$ ipython --no-banner

In [1]: import numpy as np

In [2]: np.set_printoptions(precision=2, suppress=True, linewidth=140, sign=" ")

In [3]: m1 = np.loadtxt("dump.csv", delimiter=",")

In [4]: m1
Out[4]: 
array([[ 12.,   3.,  11.,   9.,   7.,  11.],
       [  3.,   2.,  10.,   4.,  13.,   5.],
       [ 11.,  10.,  14.,  13.,  12.,  11.],
       [  9.,   4.,  13.,   2.,  11.,  14.],
       [  7.,  13.,  12.,  11.,   2.,  17.],
       [ 11.,   5.,  11.,  14.,  17.,   0.]])

In [5]: ev, vecs = np.linalg.eigh(m1)

In [6]: np.unique(ev.round(6) + 0, return_counts=True)[1]
Out[6]: array([ 1,  1,  1,  1,  1,  1])

In [7]: print(np.round(vecs.T @ vecs, 2) + 0)
[[ 1.  0.  0.  0.  0.  0.]
 [ 0.  1.  0.  0.  0.  0.]
 [ 0.  0.  1.  0.  0.  0.]
 [ 0.  0.  0.  1.  0.  0.]
 [ 0.  0.  0.  0.  1.  0.]
 [ 0.  0.  0.  0.  0.  1.]]

In [8]: print(round(float(np.linalg.eigvalsh(m1).min()), 2))
-18.32

In [9]: np.all(np.linalg.eigvalsh(m1) > 0)
Out[9]: np.False_

In [10]: gram = m1.T @ m1

In [11]: np.round(np.linalg.eigvalsh(gram)[::-1], 2) + 0
Out[11]: array([ 3293.54,   335.47,   134.68,    45.58,     4.72,     0.  ])

In [12]: np.round(np.linalg.svd(m1, compute_uv=False) ** 2, 2) + 0
Out[12]: array([ 3293.54,   335.47,   134.68,    45.58,     4.72,     0.  ])

In [13]: print(gram)
[[ 525.  334.  638.  512.  555.  513.]
 [ 334.  323.  456.  386.  322.  430.]
 [ 638.  456.  851.  633.  729.  711.]
 [ 512.  386.  633.  587.  553.  477.]
 [ 555.  322.  729.  553.  776.  462.]
 [ 513.  430.  711.  477.  462.  752.]]

In [14]: np.trace(gram), (m1 ** 2).sum()
Out[14]: (np.float64(3814.0), np.float64(3814.0))

In [15]: np.allclose(gram, gram.T)
Out[15]: True

In [16]: np.diag(gram)
Out[16]: array([ 525.,  323.,  851.,  587.,  776.,  752.])

In [17]: J = np.load("run8.npy")

In [18]: J
Out[18]: 
array([[ 1,  1,  1,  0,  0,  1,  1,  2,  2,  0,  2,  1],
       [ 1,  2,  2,  2,  2,  0,  1,  1,  2,  0,  2,  2],
       [ 1,  1,  1,  1,  2,  0,  1,  0,  0,  1,  0,  0],
       [ 0,  2,  2,  0,  0,  0,  2,  0,  2,  1,  0,  2],
       [ 1,  2,  0,  2,  2,  0,  2,  1,  0,  1,  2,  2],
       [ 1,  0,  1,  2,  2,  2,  2,  2,  0,  2,  2,  1],
       [ 0,  2,  0,  1,  2,  2,  1,  1,  0,  2,  0,  2],
       [ 1,  0,  1,  2,  2,  2,  2,  2,  0,  2,  2,  1],
       [ 1,  0,  0,  0,  1,  2,  1,  0,  1,  2,  0,  1],
       [ 0,  0,  0,  2,  2,  1,  0,  0,  1,  2,  0,  0],
       [ 1,  0,  2,  1,  0,  0,  0,  2,  0,  0,  0,  1],
       [ 2,  1,  2,  2,  0,  2,  1,  0,  0,  2,  0,  0],
       [ 2,  2,  2,  1,  0,  0,  0,  1,  2,  1,  1,  0]])

In [19]: x0 = np.array([3, 1, 2, 3, 1, 0, 3, 3, 0, 2, 1, 3])

In [20]: h = np.maximum(J @ x0, 0)

In [21]: h
Out[21]: array([ 20,  31,  16,  20,  32,  34,  23,  34,  14,  12,  19,  24,  21])

In [22]: np.tanh(J @ x0)
Out[22]: array([ 1.,  1.,  1.,  1.,  1.,  1.,  1.,  1.,  1.,  1.,  1.,  1.,  1.])

In [23]: print(np.flatnonzero(h > 1e-9))
[  0   1   2   3   4   5   6   7   8   9  10  11  12]

In [24]: print(np.maximum(J @ x0, 0) - np.maximum(-J @ x0, 0))
[ 20  31  16  20  32  34  23  34  14  12  19  24  21]

In [25]: np.maximum(J @ (3 * x0), 0)
Out[25]: array([  60,   93,   48,   60,   96,  102,   69,  102,   42,   36,   57,   72,   63])

In [26]: K = np.load("layer5.npy")

In [27]: print(K)
[[ 0  0  1  0  0  0  0  1  0  0]
 [ 0  0  0  0  1  0  1  1  0  1]
 [ 1  0  0  0  0  1  0  0  0  1]
 [ 0  0  0  0  0  0  1  0  0  1]
 [ 0  1  0  0  0  0  0  0  0  0]
 [ 0  0  1  0  0  0  1  1  0  0]
 [ 0  1  0  1  0  1  0  1  0  1]
 [ 1  1  0  0  0  1  1  0  0  1]
 [ 0  0  0  0  0  0  0  0  0  0]
 [ 0  1  1  1  0  0  1  1  0  0]]

In [28]: # equal to its transpose

In [29]: ev, vecs = np.linalg.eigh(K)

In [30]: np.round(vecs @ np.diag(ev) @ vecs.T, 2) + 0
Out[30]: 
array([[ 0.,  0.,  1.,  0.,  0.,  0.,  0.,  1.,  0.,  0.],
       [ 0.,  0.,  0.,  0.,  1.,  0.,  1.,  1.,  0.,  1.],
       [ 1.,  0.,  0.,  0.,  0.,  1.,  0.,  0.,  0.,  1.],
       [ 0.,  0.,  0.,  0.,  0.,  0.,  1.,  0.,  0.,  1.],
       [ 0.,  1.,  0.,  0.,  0.,  0.,  0.,  0.,  0.,  0.],
       [ 0.,  0.,  1.,  0.,  0.,  0.,  1.,  1.,  0.,  0.],
       [ 0.,  1.,  0.,  1.,  0.,  1.,  0.,  1.,  0.,  1.],
       [ 1.,  1.,  0.,  0.,  0.,  1.,  1.,  0.,  0.,  1.],
       [ 0.,  0.,  0.,  0.,  0.,  0.,  0.,  0.,  0.,  0.],
       [ 0.,  1.,  1.,  1.,  0.,  0.,  1.,  1.,  0.,  0.]])

In [31]: np.round(np.linalg.svd(K, compute_uv=False), 2) + 0
Out[31]: array([ 3.9 ,  2.55,  1.89,  1.39,  1.32,  0.78,  0.53,  0.35,  0.  ,  0.  ])

In [32]: np.abs(vecs[:, -1]).round(6).argmax()
Out[32]: np.int64(6)

In [33]: ev.round(2) + 0
Out[33]: array([-2.55, -1.89, -1.39, -0.53,  0.  ,  0.  ,  0.35,  0.78,  1.32,  3.9 ])

In [34]: np.round(vecs.T @ vecs, 2) + 0
Out[34]: 
array([[ 1.,  0.,  0.,  0.,  0.,  0.,  0.,  0.,  0.,  0.],
       [ 0.,  1.,  0.,  0.,  0.,  0.,  0.,  0.,  0.,  0.],
       [ 0.,  0.,  1.,  0.,  0.,  0.,  0.,  0.,  0.,  0.],
       [ 0.,  0.,  0.,  1.,  0.,  0.,  0.,  0.,  0.,  0.],
       [ 0.,  0.,  0.,  0.,  1.,  0.,  0.,  0.,  0.,  0.],
       [ 0.,  0.,  0.,  0.,  0.,  1.,  0.,  0.,  0.,  0.],
       [ 0.,  0.,  0.,  0.,  0.,  0.,  1.,  0.,  0.,  0.],
       [ 0.,  0.,  0.,  0.,  0.,  0.,  0.,  1.,  0.,  0.],
       [ 0.,  0.,  0.,  0.,  0.,  0.,  0.,  0.,  1.,  0.],
       [ 0.,  0.,  0.,  0.,  0.,  0.,  0.,  0.,  0.,  1.]])

In [35]: print(np.round(vecs.T @ K @ vecs, 2) + 0)
[[-2.55  0.    0.    0.    0.    0.    0.    0.    0.    0.  ]
 [ 0.   -1.89  0.    0.    0.    0.    0.    0.    0.    0.  ]
 [ 0.    0.   -1.39  0.    0.    0.    0.    0.    0.    0.  ]
 [ 0.    0.    0.   -0.53  0.    0.    0.    0.    0.    0.  ]
 [ 0.    0.    0.    0.    0.    0.    0.    0.    0.    0.  ]
 [ 0.    0.    0.    0.    0.    0.    0.    0.    0.    0.  ]
 [ 0.    0.    0.    0.    0.    0.    0.35  0.    0.    0.  ]
 [ 0.    0.    0.    0.    0.    0.    0.    0.78  0.    0.  ]
 [ 0.    0.    0.    0.    0.    0.    0.    0.    1.32  0.  ]
 [ 0.    0.    0.    0.    0.    0.    0.    0.    0.    3.9 ]]

In [36]: data = np.load("test15.npy")

In [37]: data
Out[37]: 
array([[ 0, -1,  0,  0,  0,  0,  0,  0,  0, -1,  1,  0,  0],
       [-1,  0,  0,  2,  0, -2,  0,  0, -2,  0,  0,  0, -1],
       [ 0,  0,  0,  0,  0,  0,  0,  1,  0,  0,  0,  0,  0],
       [ 0,  0,  0,  0,  0,  2,  0,  0,  0,  0,  0,  0,  0],
       [ 0,  0,  0,  2,  0,  0,  0, -2,  0,  0,  0,  0,  0],
       [-1, -1,  0,  0,  0,  2, -2, -1,  0,  0,  0,  0,  0]])

In [38]: gram = data.T @ data

In [39]: np.trace(gram), (data ** 2).sum()
Out[39]: (np.int64(41), np.int64(41))

In [40]: theta = np.radians(72)

In [41]: Rm = np.eye(13)

In [42]: Rm[1, 1] = Rm[9, 9] = np.cos(theta)

In [43]: Rm[1, 9], Rm[9, 1] = -np.sin(theta), np.sin(theta)

In [44]: M2 = data @ Rm.T

In [45]: round(float(np.linalg.det(Rm)), 2), np.round(np.trace(Rm), 2)
Out[45]: (1.0, np.float64(11.62))

In [46]: np.abs(M2 - data).max(axis=0)
Out[46]: array([ 0.  ,  1.64,  0.  ,  0.  ,  0.  ,  0.  ,  0.  ,  0.  ,  0.  ,  0.95,  0.  ,  0.  ,  0.  ])

In [47]: M2
Out[47]: 
array([[ 0.  ,  0.64,  0.  ,  0.  ,  0.  ,  0.  ,  0.  ,  0.  ,  0.  , -1.26,  1.  ,  0.  ,  0.  ],
       [-1.  ,  0.  ,  0.  ,  2.  ,  0.  , -2.  ,  0.  ,  0.  , -2.  ,  0.  ,  0.  ,  0.  , -1.  ],
       [ 0.  ,  0.  ,  0.  ,  0.  ,  0.  ,  0.  ,  0.  ,  1.  ,  0.  ,  0.  ,  0.  ,  0.  ,  0.  ],
       [ 0.  ,  0.  ,  0.  ,  0.  ,  0.  ,  2.  ,  0.  ,  0.  ,  0.  ,  0.  ,  0.  ,  0.  ,  0.  ],
       [ 0.  ,  0.  ,  0.  ,  2.  ,  0.  ,  0.  ,  0.  , -2.  ,  0.  ,  0.  ,  0.  ,  0.  ,  0.  ],
       [-1.  , -0.31,  0.  ,  0.  ,  0.  ,  2.  , -2.  , -1.  ,  0.  , -0.95,  0.  ,  0.  ,  0.  ]])

In [48]: print(np.allclose(np.linalg.norm(data, axis=1), np.linalg.norm(M2, axis=1)))
True

In [49]: X = np.loadtxt("sample6.csv", delimiter=",")

In [50]: X
Out[50]: 
array([[  0.2,   0.3,   0.8,   0.1,  -0.2,   0.9,  -2.1,  -0.1,   0. ,   1.6,  -1.1],
       [ -0.8,  -0.5,  -1.1,   1.4,   0.5,   0.7,  -1. ,   0.4,   0.5,   0.2,  -0.4],
       [ -0.4,  -0.6,   1.6,  -1.2,  -0.7,   2. ,  -1.6,   0.2,  -1.7,  -0.4,   0. ],
       [  0.2,   1.6,   0. ,  -0.6,   1.1,  -0.1,   0.3,  -2.7,   0.2,  -0.2,   0.5],
       [  0.3,   1.1,  -1.5,   0.7,   0.5,   0.6,   0.6,   1.1,   2.2,  -0.5,   0.2],
       [ -1.1,   1.2,  -0.4,   0. ,   1.1,  -1.3,  -0.7,  -0.5,   0.2,   1.1,  -0.1],
       [ -0.2,   0.4,  -0.3,  -1.4,   0.6,   0.5,  -0.5,   1.1,  -0.9,   0.9,  -0.3],
       [  1. ,  -1.8,   0.1,  -2.5,   0.1,  -0.5,   0. ,   0.2,   0.7,  -2.4,  -0.3],
       [  0.1,   1.8,   0. ,  -2.2,   0.7,  -0.2,  -0.1,   0.4,   1.4,   0.1,  -0.4],
       [ -0.8,   0.5,  -0.7,   1.9,  -1.2,   0.1,   1.2,   0.3,   0.4,  -0.9,   0.6],
       [ -1. ,   0.5,  -0.5,   0.6,   3.9,  -1.3,  -1.7,   0. ,  -1.3,   0. ,   0.1],
       [ -0.4,   1.9,  -1. ,  -1.1,   1.2,  -0.4,   1.5,  -1.2,  -0.1,   0.8,  -1.2],
       [  0.8,  -0.4,  -1.1,   1.3,  -1. ,  -1.4,   0.1,  -0.1,  -0.5,   0.4,   0.8],
       [  1.7,  -0.8,   0. ,   0.9,  -0.8,   0.9,  -1.1,   0.8,  -0.7,  -0.1,  -0.2],
       [  0.6,   1. ,  -0.2,   0.3,  -0.2,   0. ,  -0.2,  -0.6,   0. ,  -0.1,  -0.8],
       [  0.5,   0.6,   0.8,  -1. ,   1.2,  -0.3,  -0.6,   0.4,  -1.3,   0.8,  -1.5],
       [  0.2,  -0.8,   1.5,   1. ,   0.9,   0. ,  -0.6,  -0.5,   0.6,  -1.1,  -0.7],
       [ -0.1,   0.8,  -0.7,  -2.4,  -0.1,   0.5,   0.4,  -2.2,   1.5,  -0.6,  -0.8],
       [  1. ,  -1.2,  -0.2,  -0.9,  -0.4,  -0.2,   0.8,  -0.8,  -1. ,   0.8,   0.2],
       [ -1.5,  -0.2,   1. ,   1.1,  -0.4,  -0.7,   1.3,  -0.4,   1.8,  -0.2,  -0.2],
       [  1.1,   0.6,   1.4,  -0.1,   0.4,  -1.1,   0. ,  -1.3,  -1.5,   0.8,   1.5],
       [  0.3,  -0.1,   0.3,   0. ,   0.7,   0.4,   0.4,  -0.7,  -0.8,   0.5,   1.1],
       [ -1.2,   0.2,  -1.2,   0.4,   1.3,   1. ,   0.6,  -1.3,  -0.9,  -1.5,   0.4],
       [ -1.4,  -0.3,   0.4,   1. ,  -1. ,  -0.8,   0.4,  -0.5,  -1.3,   0.7,  -1.1],
       [ -1.3,  -0.9,   0.7,  -1.4,  -0.3,  -1.3,   1.1,   0.6,  -0.6,  -2.8,  -0.6],
       [ -0.8,   0.8,   0.5,  -0.4,   1.5,   0.1,  -0.5,   0.7,   1.7,  -0.2,  -1. ],
       [  1.5,   0.8,  -0.5,  -2. ,  -0.5,  -1.3,   0.3,   0.4,  -0.3,   0.2,  -0.2],
       [ -0.1,   0.7,  -0.7,   0.1,   0.5,   0.5,   1.4,  -0.8,  -0.6,   0.2,   3.2],
       [ -1.2,   1.3,  -0.6,   0.4,   0.8,   0.3,  -2.1,  -0.8,  -1.9,  -0.7,  -0.8],
       [  1.7,   0. ,   1.7,   0.9,   1.2,  -0.2,  -2.6,   0.4,   0.3,   0.6,  -0.6],
       [ -8. , -30. , -18. , -10. ,  34. ,  36. ,  16. ,  10. , -14. ,  32. ,  22. ],
       [  2.8,   0. ,  -0.2,   0.8,   1.1,  -1. ,  -1.6,   0.3,   0.4,   0.6,  -1.4],
       [ -0.2,   0. ,  -1.3,  -1.4,   0.7,  -0.1,   0.9,   0.9,   0.2,  -1. ,   0.4],
       [  1.4,   1. ,  -2.1,   0.2,   1. ,  -1.6,   1.6,   1.3,  -1.4,   1. ,   0.8],
       [ -0.6,  -0.3,   1.5,   0.1,  -0.6,  -0.7,  -2. ,   0.1,   1.2,   1.1,  -0.7],
       [ -0.3,   0.9,   1.2,  -1.3,   1.6,   0.8,  -0.9,  -0.1,   0.3,   1.8,  -0.9]])

In [51]: D = np.linalg.norm(X[:, None] - X[None], axis=-1)

In [52]: D.mean(axis=1).argmax()
Out[52]: np.int64(30)

In [53]: np.flatnonzero(D[7] < D.mean() / 2)
Out[53]: array([  7,  24,  26,  32])

In [54]: D.shape
Out[54]: (36, 36)

In [55]: D[:5, :5]
Out[55]: 
array([[ 0.  ,  3.41,  3.66,  4.89,  5.15],
       [ 3.41,  0.  ,  4.81,  4.9 ,  3.35],
       [ 3.66,  4.81,  0.  ,  5.63,  6.4 ],
       [ 4.89,  4.9 ,  5.63,  0.  ,  4.87],
       [ 5.15,  3.35,  6.4 ,  4.87,  0.  ]])
